>>> import numpy as np
>>> np.set_printoptions(suppress=True, linewidth=120)
>>> def tidy(a):
...     return np.round(a, 3) + 0
... 
>>> arr = np.load("data.npy")
>>> arr
array([[ 0,  0,  0,  1],
       [ 0,  0,  1,  0],
       [ 0, -3,  0,  0],
       [ 1,  0,  0,  0]])
>>> tidy(np.linalg.norm(arr, axis=0))
array([1., 3., 1., 1.])
>>> arr @ arr.T
array([[1, 0, 0, 0],
       [0, 1, 0, 0],
       [0, 0, 9, 0],
       [0, 0, 0, 1]])
>>> tidy(np.linalg.svd(arr, compute_uv=False))
array([3., 1., 1., 1.])
>>> tidy(np.linalg.pinv(arr))
array([[ 0.   ,  0.   ,  0.   ,  1.   ],
       [ 0.   ,  0.   , -0.333,  0.   ],
       [ 0.   ,  1.   ,  0.   ,  0.   ],
       [ 1.   ,  0.   ,  0.   ,  0.   ]])
>>> arr.sum(axis=0)
array([ 1, -3,  1,  1])
>>> arr.mean(axis=0)
array([ 0.25, -0.75,  0.25,  0.25])
>>> np.unravel_index(np.abs(arr).argmax(), arr.shape)
(np.int64(2), np.int64(1))
>>> arr.shape
(4, 4)
>>> tidy(np.linalg.norm(arr))
np.float64(3.464)
>>> arr - arr[0]
array([[ 0,  0,  0,  0],
       [ 0,  0,  1, -1],
       [ 0, -3,  0, -1],
       [ 1,  0,  0, -1]])
>>> np.count_nonzero(arr)
np.int64(4)
>>> other = np.array([[-3, -2], [-5, -2]])
>>> W2 = np.array([[5]])
>>> K = np.block([[other, np.array([[1], [2]])], [np.zeros((1, 2)), W2]])
>>> K
array([[-3., -2.,  1.],
       [-5., -2.,  2.],
       [ 0.,  0.,  5.]])
>>> vals, evecs = np.linalg.eig(K)
>>> tidy(np.sort(np.linalg.eigvals(np.linalg.inv(K))))
array([-0.175,  0.2  ,  1.425])
>>> tidy(np.sort(np.linalg.eigvals(K.T)))
array([-5.702,  0.702,  5.   ])
>>> other = np.array([[1, 2, 2, 1], [-1, 0, -2, -3], [-1, 3, -1, 1], [-3, 3, -1, -2]])
>>> M = other - other.T
>>> M
array([[ 0,  3,  3,  4],
       [-3,  0, -5, -6],
       [-3,  5,  0,  2],
       [-4,  6, -2,  0]])
>>> # antisymmetric, zero diagonal
>>> P = np.triu(np.array([[3, 2, 3, 3], [2, 1, 1, 2], [1, 2, 2, 1], [1, 1, 0, 3]]), 1) + np.eye(4)
>>> other = P @ M @ np.linalg.inv(P)
>>> tidy(np.poly(other))
array([ 1.,  0., 99.,  0., 16.])
>>> tidy(np.linalg.det(other))
np.float64(16.0)
>>> np.linalg.matrix_rank(other)
np.int64(4)
>>> other
array([[-27.,  90., -22., -79.],
       [-14.,  45., -12., -40.],
       [ -7.,  25.,  -6., -21.],
       [ -4.,  14.,  -4., -12.]])
>>> np.kron(np.eye(2, dtype=int), other)
array([[-27.,  90., -22., -79.,  -0.,   0.,  -0.,  -0.],
       [-14.,  45., -12., -40.,  -0.,   0.,  -0.,  -0.],
       [ -7.,  25.,  -6., -21.,  -0.,   0.,  -0.,  -0.],
       [ -4.,  14.,  -4., -12.,  -0.,   0.,  -0.,  -0.],
       [ -0.,   0.,  -0.,  -0., -27.,  90., -22., -79.],
       [ -0.,   0.,  -0.,  -0., -14.,  45., -12., -40.],
       [ -0.,   0.,  -0.,  -0.,  -7.,  25.,  -6., -21.],
       [ -0.,   0.,  -0.,  -0.,  -4.,  14.,  -4., -12.]])
>>> tidy(np.linalg.det(other.T))
np.float64(16.0)
>>> tidy(np.linalg.det(other[::-1]))
np.float64(16.0)
>>> tidy(np.linalg.eigvals(other).sum().real)
np.float64(0.0)
>>> theta = np.radians(135)
>>> Rm = np.eye(3)
>>> Rm[1, 1] = Rm[0, 0] = np.cos(theta)
>>> Rm[1, 0], Rm[0, 1] = -np.sin(theta), np.sin(theta)
>>> tidy(Rm)
array([[-0.707,  0.707,  0.   ],
       [-0.707, -0.707,  0.   ],
       [ 0.   ,  0.   ,  1.   ]])
>>> other = K @ Rm.T
>>> np.allclose(np.linalg.norm(K, axis=1), np.linalg.norm(other, axis=1))
True
>>> np.allclose(K @ K.T, other @ other.T)
True
>>> theta = np.radians(15)
>>> Rm = np.eye(4)
>>> Rm[1, 1] = Rm[3, 3] = np.cos(theta)
>>> Rm[1, 3], Rm[3, 1] = -np.sin(theta), np.sin(theta)
>>> tidy(Rm)
array([[ 1.   ,  0.   ,  0.   ,  0.   ],
       [ 0.   ,  0.966,  0.   , -0.259],
       [ 0.   ,  0.   ,  1.   ,  0.   ],
       [ 0.   ,  0.259,  0.   ,  0.966]])
>>> other = M @ Rm.T
>>> tidy(np.abs(other - M).max(axis=0))
array([0.   , 1.553, 0.   , 1.553])
>>> tidy(np.linalg.svd(M, compute_uv=False)), tidy(np.linalg.svd(other, compute_uv=False))
(array([9.942, 9.942, 0.402, 0.402]), array([9.942, 9.942, 0.402, 0.402]))
>>> np.allclose(M @ M.T, other @ other.T)
True
>>> tidy(np.abs(np.linalg.svd(M)[2][-1]))
array([0.811, 0.489, 0.284, 0.153])
>>> np.argsort(-np.linalg.norm(M, axis=0).round(6), kind="stable")[:3]
array([1, 3, 2])
>>> np.linalg.cond(M) > 100
np.False_
>>> np.linalg.matrix_rank(M, rtol=0.1)
np.int64(2)
>>> feats = np.load("sample15.npy")
>>> feats
array([[-1.,  0.,  0.],
       [ 0., -1., -2.],
       [ 0., -2., -1.]])
>>> r0 = np.array([2, -3, 0])
>>> other = feats + np.outer(r0, np.eye(3)[1])
>>> tidy(np.linalg.det(other) / np.linalg.det(feats)), tidy(1 + np.linalg.solve(feats, r0)[1])
(np.float64(0.0), np.float64(0.0))
>>> other = feats / np.sqrt((feats ** 2).mean(axis=1, keepdims=True))
>>> tidy(other[2])
array([ 0.   , -1.549, -0.775])
>>> [round(float(np.linalg.det(feats[:i, :i])), 2) + 0 for i in range(1, 4)]
[-1.0, 1.0, 3.0]
>>> tidy(np.linalg.eigvalsh(feats).min())
np.float64(-3.0)
>>> vals, evecs = np.linalg.eigh(feats)
>>> x0 = np.array([1, 0, 2])
>>> x0 @ feats @ x0
np.float64(-5.0)
>>> x0 @ feats @ x0 / (x0 @ x0), vals[0], vals[-1]
(np.float64(-1.0), np.float64(-3.0), np.float64(1.0))
>>> tidy(np.sort(np.abs(np.linalg.eigvals(feats))))
array([1., 1., 3.])
>>> feats.inv()
Traceback (most recent call last):
  File "<python-input-72>", line 1, in <module>
    feats.inv()
    ^^^^^^^^^
AttributeError: 'numpy.ndarray' object has no attribute 'inv'
>>> feats @ feats
array([[1., 0., 0.],
       [0., 5., 4.],
       [0., 4., 5.]])
>>> tidy(np.linalg.matrix_power(feats, 3))
array([[ -1.,   0.,   0.],
       [  0., -13., -14.],
       [  0., -14., -13.]])
>>> np.allclose(feats @ feats.T, feats.T @ feats)
True
>>> tidy(np.abs(np.linalg.eigvals(feats)).max())
np.float64(3.0)
>>> assert feats == feats.T
Traceback (most recent call last):
  File "<python-input-77>", line 1, in <module>
    assert feats == feats.T
           ^^^^^^^^^^^^^^^^
ValueError: The truth value of an array with more than one element is ambiguous. Use a.any() or a.all()
>>> (feats + feats.T) / 2
array([[-1.,  0.,  0.],
       [ 0., -1., -2.],
       [ 0., -2., -1.]])
>>> J = np.array([[4, 0, 0, 6, 0, 0],
...     [0, 2, 0, 0, 3, 0],
...     [0, 2, 4, 0, 3, 6],
...     [-2, 0, 0, 4, 0, 0],
...     [0, -1, 0, 0, 2, 0],
...     [0, -1, -2, 0, 2, 4]])
>>> J
array([[ 4,  0,  0,  6,  0,  0],
       [ 0,  2,  0,  0,  3,  0],
       [ 0,  2,  4,  0,  3,  6],
       [-2,  0,  0,  4,  0,  0],
       [ 0, -1,  0,  0,  2,  0],
       [ 0, -1, -2,  0,  2,  4]])
>>> # splits into 2 blocks
>>> tidy(np.sort(np.linalg.eigvals(J).real))
array([2., 2., 4., 4., 4., 4.])
>>> (J != 0).astype(int)
array([[1, 0, 0, 1, 0, 0],
       [0, 1, 0, 0, 1, 0],
       [0, 1, 1, 0, 1, 1],
       [1, 0, 0, 1, 0, 0],
       [0, 1, 0, 0, 1, 0],
       [0, 1, 1, 0, 1, 1]])
>>> np.flatnonzero(np.linalg.matrix_power((J != 0) + (J.T != 0) + np.eye(6), 6)[3])
array([0, 3])
>>> r0 = np.array([-1, -1, 2])
>>> rng = np.random.default_rng(532158)
>>> mat = np.outer(rng.normal(size=17), r0) + 0.05 * rng.normal(size=(17, 3))
>>> tidy(mat)
array([[ 0.41 ,  0.362, -0.834],
       [ 2.107,  2.027, -4.063],
       [ 0.292,  0.285, -0.571],
       [ 0.781,  0.69 , -1.443],
       [-0.287, -0.226,  0.402],
       [-1.709, -1.594,  3.272],
       [ 0.809,  0.74 , -1.557],
       [ 0.456,  0.373, -0.909],
       [ 1.396,  1.345, -2.583],
       [-0.011, -0.037,  0.2  ],
       [-0.503, -0.397,  0.96 ],
       [ 1.31 ,  1.325, -2.659],
       [ 0.285,  0.192, -0.606],
       [-1.564, -1.605,  3.187],
       [ 1.394,  1.3  , -2.751],
       [ 0.042, -0.013,  0.089],
       [-0.891, -0.851,  1.797]])
>>> x0 = np.array([-3, -3, -3])
>>> rhs = mat @ x0
>>> beta, lr = np.zeros(3), 1 / np.linalg.norm(mat, 2) ** 2
>>> for i in range(4):
...     beta -= lr * mat.T @ (mat @ beta - rhs)
...     if i % 1 == 0: print(i, round(np.linalg.norm(mat @ beta - rhs), 3))
... 
0 1.03
1 1.03
2 1.029
3 1.029
>>> tidy(np.linalg.cond(mat))
np.float64(64.458)
